% python3 -q
>>> import numpy as np
>>> np.set_printoptions(suppress=True, linewidth=200)
>>> rd = lambda a: np.round(a, 3) + 0
>>> X = np.loadtxt("out3.csv", delimiter=",")
>>> print(rd(X))
[[-1.177  2.454  1.153  0.513]
 [ 0.084 -1.327  2.267  1.447]
 [-2.186 -0.751 -1.271  1.429]
 [ 1.682  0.808 -0.958  2.145]]
>>> hat = np.triu(np.array([[2, 2, 1, 2], [0, 1, 0, 0], [1, 2, 0, 2], [0, 2, 1, 1]]), 1) + np.eye(4)
>>> A2 = hat @ X @ np.linalg.inv(hat)
>>> print(rd(hat @ X - X @ hat))
[[ 1.345  0.566  2.523  8.661]
 [ 0.    -0.168 -0.084 -4.701]
 [ 3.363  5.989  0.269 11.204]
 [ 0.    -3.363 -1.682 -1.446]]
>>> print(np.linalg.matrix_rank(A2))
4
>>> A2 = np.array([[3, 2], [0, 3]])
>>> W2 = np.kron(A2, X)
>>> print(np.linalg.matrix_rank(W2))
8
>>> A2 = np.array([[2, 8, 9], [2, 4, 1]])
>>> mat = A2.T @ A2
>>> print(mat)
[[ 8 24 20]
 [24 80 76]
 [20 76 82]]
>>> # equal to its transpose
>>> print(rd(mat @ np.linalg.pinv(mat) @ mat))
[[ 8. 24. 20.]
 [24. 80. 76.]
 [20. 76. 82.]]
>>> print(np.linalg.lstsq(mat[:-1].T, mat[-1])[2])
2
>>> print(np.unique(mat.round(6), axis=0).shape)
(3, 3)
>>> U, sig, VT = np.linalg.svd(mat)
>>> vecs = VT[:(sig > 1e-8).sum()]
>>> rng = np.random.default_rng(262)
>>> x = mat[0] + -1 * mat[1] + rng.integers(2) * np.eye(3)[2]
>>> print(x)
[-16. -56. -55.]
>>> print(np.allclose(vecs.T @ vecs @ x, x))
False
>>> print(rd(vecs.T @ vecs))
[[ 0.29   0.406 -0.203]
 [ 0.406  0.768  0.116]
 [-0.203  0.116  0.942]]
>>> t = np.sort(rng.uniform(-2, 2, 20))
>>> A = np.c_[t, t ** 2, t ** 3] @ np.array([[3, 1, 2], [2, 1, 1], [3, 0, 2]])
>>> print(rd(A))
[[-17.015   1.502 -12.452]
 [-16.479   1.447 -12.069]
 [ -6.052   0.259  -4.525]
 [ -1.972  -0.224  -1.46 ]
 [ -0.718  -0.196  -0.503]
 [ -0.637  -0.181  -0.444]
 [ -0.334  -0.105  -0.227]
 [ -0.156  -0.051  -0.105]
 [  0.33    0.112   0.216]
 [  1.48    0.49    0.944]
 [  1.593   0.524   1.014]
 [  3.506   1.045   2.202]
 [ 11.303   2.581   7.069]
 [ 11.89    2.677   7.438]
 [ 13.309   2.903   8.33 ]
 [ 19.656   3.822  12.336]
 [ 20.638   3.954  12.957]
 [ 22.417   4.187  14.084]
 [ 26.54    4.702  16.701]
 [ 34.645   5.637  21.86 ]]
>>> print(rd(np.linalg.norm(A, 1)), rd(np.linalg.norm(A, np.inf)))
210.672 62.143
>>> print(rd(np.linalg.norm(A) ** 2 / np.linalg.norm(A, 2) ** 2))
1.007
>>> print(rd(np.linalg.norm(A[5] - A[16])))
25.482
>>> print(np.linalg.norm(A, axis=1).argmax())
19
>>> print(rd(np.linalg.norm(A, "nuc")))
85.447
